In [1]: import numpy as np

In [2]: import numpy.linalg as la

In [3]: np.set_printoptions(suppress=True, linewidth=100)

In [4]: rng = np.random.default_rng(9670)

In [5]: lab = rng.integers(0, 3, 7)

In [6]: feats = np.triu((lab[:, None] == lab) & (rng.random((7, 7)) < 0.8), 1).astype(int)

In [7]: feats += feats.T

In [8]: feats
Out[8]: 
array([[0, 0, 0, 0, 0, 0, 0],
       [0, 0, 1, 1, 1, 0, 0],
       [0, 1, 0, 1, 1, 0, 0],
       [0, 1, 1, 0, 0, 0, 0],
       [0, 1, 1, 0, 0, 0, 0],
       [0, 0, 0, 0, 0, 0, 1],
       [0, 0, 0, 0, 0, 1, 0]])

In [9]: (feats != 0).astype(int)
Out[9]: 
array([[0, 0, 0, 0, 0, 0, 0],
       [0, 0, 1, 1, 1, 0, 0],
       [0, 1, 0, 1, 1, 0, 0],
       [0, 1, 1, 0, 0, 0, 0],
       [0, 1, 1, 0, 0, 0, 0],
       [0, 0, 0, 0, 0, 0, 1],
       [0, 0, 0, 0, 0, 1, 0]])

In [10]: (la.matrix_power((feats != 0) + (feats.T != 0) + np.eye(7), 7) > 0).astype(int)
Out[10]: 
array([[1, 0, 0, 0, 0, 0, 0],
       [0, 1, 1, 1, 1, 0, 0],
       [0, 1, 1, 1, 1, 0, 0],
       [0, 1, 1, 1, 1, 0, 0],
       [0, 1, 1, 1, 1, 0, 0],
       [0, 0, 0, 0, 0, 1, 1],
       [0, 0, 0, 0, 0, 1, 1]])

In [11]: feats @ feats
Out[11]: 
array([[0, 0, 0, 0, 0, 0, 0],
       [0, 3, 2, 1, 1, 0, 0],
       [0, 2, 3, 1, 1, 0, 0],
       [0, 1, 1, 2, 2, 0, 0],
       [0, 1, 1, 2, 2, 0, 0],
       [0, 0, 0, 0, 0, 1, 0],
       [0, 0, 0, 0, 0, 0, 1]])

In [12]: evals, vecs = la.eigh(feats)

In [13]: np.round(vecs.T @ vecs, 1) + 0
Out[13]: 
array([[1., 0., 0., 0., 0., 0., 0.],
       [0., 1., 0., 0., 0., 0., 0.],
       [0., 0., 1., 0., 0., 0., 0.],
       [0., 0., 0., 1., 0., 0., 0.],
       [0., 0., 0., 0., 1., 0., 0.],
       [0., 0., 0., 0., 0., 1., 0.],
       [0., 0., 0., 0., 0., 0., 1.]])

In [14]: np.round(vecs @ np.diag(evals) @ vecs.T, 1) + 0
Out[14]: 
array([[0., 0., 0., 0., 0., 0., 0.],
       [0., 0., 1., 1., 1., 0., 0.],
       [0., 1., 0., 1., 1., 0., 0.],
       [0., 1., 1., 0., 0., 0., 0.],
       [0., 1., 1., 0., 0., 0., 0.],
       [0., 0., 0., 0., 0., 0., 1.],
       [0., 0., 0., 0., 0., 1., 0.]])

In [15]: np.abs(vecs[:, -1]).round(6).argmax()
Out[15]: np.int64(1)

In [16]: np.unique(evals.round(6) + 0, return_counts=True)[1]
Out[16]: array([1, 2, 2, 1, 1])

In [17]: np.round(la.svd(feats, compute_uv=False), 1)
Out[17]: array([2.6, 1.6, 1. , 1. , 1. , 0. , 0. ])

In [18]: evals.round(1) + 0
Out[18]: array([-1.6, -1. , -1. ,  0. ,  0. ,  1. ,  2.6])

In [19]: round(evals.sum(), 1), np.trace(feats)
Out[19]: (np.float64(0.0), np.int64(0))
